$ ipython --no-banner

In [1]: import numpy as np

In [2]: from numpy import linalg as LA

In [3]: np.set_printoptions(suppress=True, linewidth=160)

In [4]: tidy = lambda a: np.round(a, 2) + 0

In [5]: W0 = np.load("x.npy")

In [6]: W0
Out[6]: 
array([[-1,  4,  4,  3, -2, -1],
       [ 1,  6,  6,  5,  0,  1],
       [-1,  4,  4,  3, -2, -1],
       [-2,  3,  3,  2, -3, -2],
       [ 0,  5,  5,  4, -1,  0],
       [-2,  3,  3,  2, -3, -2],
       [ 0,  5,  5,  4, -1,  0],
       [ 0,  5,  5,  4, -1,  0],
       [-1,  4,  4,  3, -2, -1]])

In [7]: # rank 2

In [8]: r = LA.matrix_rank(W0)

In [9]: r
Out[9]: np.int64(2)

In [10]: ns = LA.svd(W0)[2][r:].T

In [11]: np.allclose(W0 @ ns, 0)
Out[11]: True

In [12]: tidy(ns @ ns.T)
Out[12]: 
array([[ 0.71, -0.01, -0.01, -0.06, -0.34, -0.29],
       [-0.01,  0.63, -0.37, -0.3 ,  0.06, -0.01],
       [-0.01, -0.37,  0.63, -0.3 ,  0.06, -0.01],
       [-0.06, -0.3 , -0.3 ,  0.75, -0.02, -0.06],
       [-0.34,  0.06,  0.06, -0.02,  0.58, -0.34],
       [-0.29, -0.01, -0.01, -0.06, -0.34,  0.71]])

In [13]: np.abs(np.diag(LA.qr(W0)[1])) > 1e-9
Out[13]: array([ True,  True, False, False, False, False])

In [14]: np.unique(W0.round(6), axis=0).shape
Out[14]: (4, 6)

In [15]: sv = 10 * 0.9 ** np.arange(3)

In [16]: O, _ = LA.qr(np.array([[-0.5, -1.1, 0.6], [0.5, -2.1, -0.2], [-0.7, 0.3, 0.0]]))

In [17]: rng = np.random.default_rng(55)

In [18]: data = rng.normal(size=(24, 3)) * sv @ O

In [19]: tidy(data)
Out[19]: 
array([[-15.95,  15.28, -17.5 ],
       [-13.22,  -0.76, -12.67],
       [-17.44,  -2.15,  -8.36],
       [-16.8 , -16.39,  -0.11],
       [ -3.87,   3.44,   1.93],
       [ 12.  ,   1.55,  12.68],
       [  7.76,   0.  ,  15.52],
       [ -3.33,   6.14,   1.76],
       [ -4.65,  17.11,  12.33],
       [  2.52, -11.21,   3.91],
       [-20.58,  -5.25,  -6.44],
       [ -9.33, -16.65,   8.43],
       [-10.4 ,  -1.22,  14.31],
       [  5.22, -16.18, -11.39],
       [-13.67, -18.62,  -3.58],
       [ 22.64,   8.52,  -1.58],
       [ -6.11,  -7.3 ,  -2.69],
       [  6.43,   2.4 ,   6.51],
       [ 10.44,   7.5 ,  10.18],
       [ 19.31,   1.98,   4.8 ],
       [  4.45,  17.96, -12.14],
       [ 11.65, -20.37,   3.12],
       [ -6.74,   1.64,   6.85],
       [-10.37, -19.8 , -13.26]])

In [20]: cen = data - data.mean(axis=0)

In [21]: vecs = LA.svd(cen)[2][:2]

In [22]: out = cen - cen @ vecs.T @ vecs

In [23]: LA.norm(out, axis=1).round(6).argmax()
Out[23]: np.int64(12)

In [24]: tidy(LA.norm(out) / LA.norm(cen))
Out[24]: np.float64(0.42)

In [25]: tidy(out.std(axis=0))
Out[25]: array([4.1 , 0.87, 6.82])

In [26]: tidy((cen @ vecs.T).std(axis=0))
Out[26]: array([13.49, 10.62])

In [27]: tidy(np.diag(vecs.T @ vecs))
Out[27]: array([0.74, 0.99, 0.27])

In [28]: cen = data - data.mean(axis=0)

In [29]: Uu, sv, VT = LA.svd(cen, full_matrices=False)

In [30]: tidy(cen.mean(axis=0))
Out[30]: array([0., 0., 0.])

In [31]: tidy(np.abs(VT[-1]))
Out[31]: array([0.51, 0.11, 0.85])

In [32]: tidy((sv ** 2).sum() ** 2 / (sv ** 4).sum())
Out[32]: np.float64(2.58)

In [33]: (np.sign(Uu[:, 0]) == np.sign(Uu[0, 0])).astype(int)
Out[33]: array([1, 1, 1, 1, 0, 0, 0, 0, 0, 0, 1, 1, 1, 1, 1, 0, 1, 0, 0, 0, 0, 0, 0, 1])

In [34]: tidy(VT[0] * np.sign(VT[0, np.abs(VT[0]).argmax()]))
Out[34]: array([0.77, 0.5 , 0.4 ])

In [35]: LA.matrix_rank(cen)
Out[35]: np.int64(3)

In [36]: np.abs(VT[0]).argmax()
Out[36]: np.int64(0)

In [37]: x0 = np.array([0, 1, 1])

In [38]: target = data @ x0

In [39]: tidy(LA.solve(data.T @ data, data.T @ target))
Out[39]: array([0., 1., 1.])

In [40]: tidy(LA.pinv(data) @ data)
Out[40]: 
array([[1., 0., 0.],
       [0., 1., 0.],
       [0., 0., 1.]])

In [41]: target = target + 0.1 * rng.normal(size=24)

In [42]: tidy(target)
Out[42]: 
array([ -2.1 , -13.35, -10.52, -16.47,   5.3 ,  14.25,  15.4 ,   8.06,  29.59,  -7.5 , -11.9 ,  -8.3 ,  13.08, -27.45, -22.24,   7.04, -10.16,   8.88,  17.67,
         6.67,   5.72, -17.19,   8.53, -32.96])

In [43]: beta, *_ = LA.lstsq(data, target)

In [44]: tidy(LA.norm(target - data @ beta))
Out[44]: np.float64(0.51)

In [45]: beta.round()
Out[45]: array([0., 1., 1.])

In [46]: tidy(data.T @ (target - data @ beta))
Out[46]: array([0., 0., 0.])

In [47]: [round(float(LA.norm(LA.solve(data.T @ data + lam * np.eye(3), data.T @ target))), 2) for lam in (0, 1, 10, 100)]
Out[47]: [1.41, 1.41, 1.41, 1.35]

In [48]: C = data[[1, 12]].astype(float)

In [49]: for _ in range(3):
    ...:     z = LA.norm(data[:, None] - C, axis=-1).argmin(axis=1)
    ...:     C = np.array([data[z == j].mean(axis=0) for j in range(2)])
    ...: 

In [50]: z
Out[50]: array([0, 0, 0, 0, 1, 1, 1, 1, 1, 1, 0, 0, 1, 0, 0, 1, 0, 1, 1, 1, 1, 1, 1, 0])

In [51]: tidy(C)
Out[51]: 
array([[-11.83,  -8.78,  -6.76],
       [  4.87,   2.53,   5.73]])

In [52]: np.abs(C[1] - C[0]).argmax()
Out[52]: np.int64(0)

In [53]: D = LA.norm(data[:, None] - data[None], axis=-1)

In [54]: np.flatnonzero(D[13] < D.mean() / 2)
Out[54]: array([13])

In [55]: (D + 1e9 * np.eye(24)).round(6).argmin(axis=1)
Out[55]: array([ 1,  2, 10, 14,  7,  6,  5,  4,  7, 16,  2,  3, 22, 23,  3, 19,  9, 18,  5, 15,  7,  9,  4, 14])

In [56]: D[13].round(6).argsort(kind="stable")[:4]
Out[56]: array([13, 23,  9, 21])

In [57]: np.unravel_index(D.round(6).argmax(), D.shape)
Out[57]: (np.int64(0), np.int64(21))

In [58]: LA.matrix_rank(D ** 2)
Out[58]: np.int64(5)

In [59]: feats = np.array([[0, 0, 0, 1, 0],
    ...:     [0, 0, 0, 0, 1],
    ...:     [0, 0, 1, 0, 0],
    ...:     [1, 0, 0, 0, 0],
    ...:     [0, 1, 0, 0, 0]])

In [60]: feats
Out[60]: 
array([[0, 0, 0, 1, 0],
       [0, 0, 0, 0, 1],
       [0, 0, 1, 0, 0],
       [1, 0, 0, 0, 0],
       [0, 1, 0, 0, 0]])

In [61]: # columns are unit length and at right angles

In [62]: z = rng.permutation(5)

In [63]: out = feats[:, z] * rng.choice([-1, 1], 5)

In [64]: out
Out[64]: 
array([[ 0, -1,  0,  0,  0],
       [ 1,  0,  0,  0,  0],
       [ 0,  0,  0,  0,  1],
       [ 0,  0,  1,  0,  0],
       [ 0,  0,  0,  1,  0]])

In [65]: Uu, _, VT = LA.svd(feats.T @ out)

In [66]: Uu @ VT
Out[66]: 
array([[ 0.,  0.,  1.,  0.,  0.],
       [ 0.,  0.,  0.,  1.,  0.],
       [ 0.,  0.,  0.,  0.,  1.],
       [ 0., -1.,  0.,  0.,  0.],
       [ 1.,  0.,  0.,  0.,  0.]])

In [67]: z
Out[67]: array([4, 3, 0, 1, 2])

In [68]: O, R = LA.qr(out)

In [69]: O.shape, R.shape
Out[69]: ((5, 5), (5, 5))

In [70]: np.allclose(R.T @ R, out.T @ out)
Out[70]: True

In [71]: O
Out[71]: 
array([[ 0., -1.,  0.,  0.,  0.],
       [-1.,  0.,  0.,  0.,  0.],
       [-0., -0.,  0.,  0.,  1.],
       [-0., -0., -1.,  0.,  0.],
       [-0., -0., -0., -1.,  0.]])

In [72]: arr = np.loadtxt("a.csv", delimiter=",")

In [73]: tidy(arr)
Out[73]: 
array([[-0.44, -0.19, -0.19, -0.11,  0.76, -0.06,  0.35, -0.05, -0.06],
       [ 0.34,  0.02,  0.08, -0.05,  0.5 ,  0.3 , -0.64, -0.08, -0.35],
       [ 0.49, -0.2 , -0.1 , -0.3 , -0.08, -0.15,  0.44,  0.22, -0.59],
       [-0.05,  0.73,  0.04, -0.11,  0.12,  0.35,  0.2 ,  0.52,  0.  ],
       [-0.39,  0.28, -0.42, -0.05, -0.17, -0.47, -0.37,  0.09, -0.44],
       [-0.39, -0.15,  0.36, -0.74, -0.23,  0.25, -0.1 , -0.09, -0.11],
       [ 0.  ,  0.46,  0.3 ,  0.12,  0.01, -0.07,  0.27, -0.71, -0.31],
       [ 0.34,  0.25, -0.43, -0.55,  0.09, -0.17, -0.03, -0.3 ,  0.45],
       [ 0.1 ,  0.09,  0.6 , -0.12,  0.24, -0.67, -0.1 ,  0.25,  0.17]])

In [74]: cov = arr.T @ arr

In [75]: tidy(LA.svd(arr, compute_uv=False) ** 2)
Out[75]: array([1., 1., 1., 1., 1., 1., 1., 1., 1.])

In [76]: LA.matrix_rank(cov)
Out[76]: np.int64(9)

In [77]: tidy(LA.eigvalsh(cov)[::-1])
Out[77]: array([1., 1., 1., 1., 1., 1., 1., 1., 1.])

In [78]: tidy(LA.pinv(arr))
Out[78]: 
array([[-0.44,  0.34,  0.49, -0.05, -0.39, -0.39,  0.  ,  0.34,  0.1 ],
       [-0.19,  0.02, -0.2 ,  0.73,  0.28, -0.15,  0.46,  0.25,  0.09],
       [-0.19,  0.08, -0.1 ,  0.04, -0.42,  0.36,  0.3 , -0.43,  0.6 ],
       [-0.11, -0.05, -0.3 , -0.11, -0.05, -0.74,  0.12, -0.55, -0.12],
       [ 0.76,  0.5 , -0.08,  0.12, -0.17, -0.23,  0.01,  0.09,  0.24],
       [-0.06,  0.3 , -0.15,  0.35, -0.47,  0.25, -0.07, -0.17, -0.67],
       [ 0.35, -0.64,  0.44,  0.2 , -0.37, -0.1 ,  0.27, -0.03, -0.1 ],
       [-0.05, -0.08,  0.22,  0.52,  0.09, -0.09, -0.71, -0.3 ,  0.25],
       [-0.06, -0.35, -0.59,  0.  , -0.44, -0.11, -0.31,  0.45,  0.17]])

In [79]: tidy(arr[:, 6] @ arr[:, 7])
Out[79]: np.float64(0.0)

In [80]: tidy(arr @ arr.T)
Out[80]: 
array([[1., 0., 0., 0., 0., 0., 0., 0., 0.],
       [0., 1., 0., 0., 0., 0., 0., 0., 0.],
       [0., 0., 1., 0., 0., 0., 0., 0., 0.],
       [0., 0., 0., 1., 0., 0., 0., 0., 0.],
       [0., 0., 0., 0., 1., 0., 0., 0., 0.],
       [0., 0., 0., 0., 0., 1., 0., 0., 0.],
       [0., 0., 0., 0., 0., 0., 1., 0., 0.],
       [0., 0., 0., 0., 0., 0., 0., 1., 0.],
       [0., 0., 0., 0., 0., 0., 0., 0., 1.]])
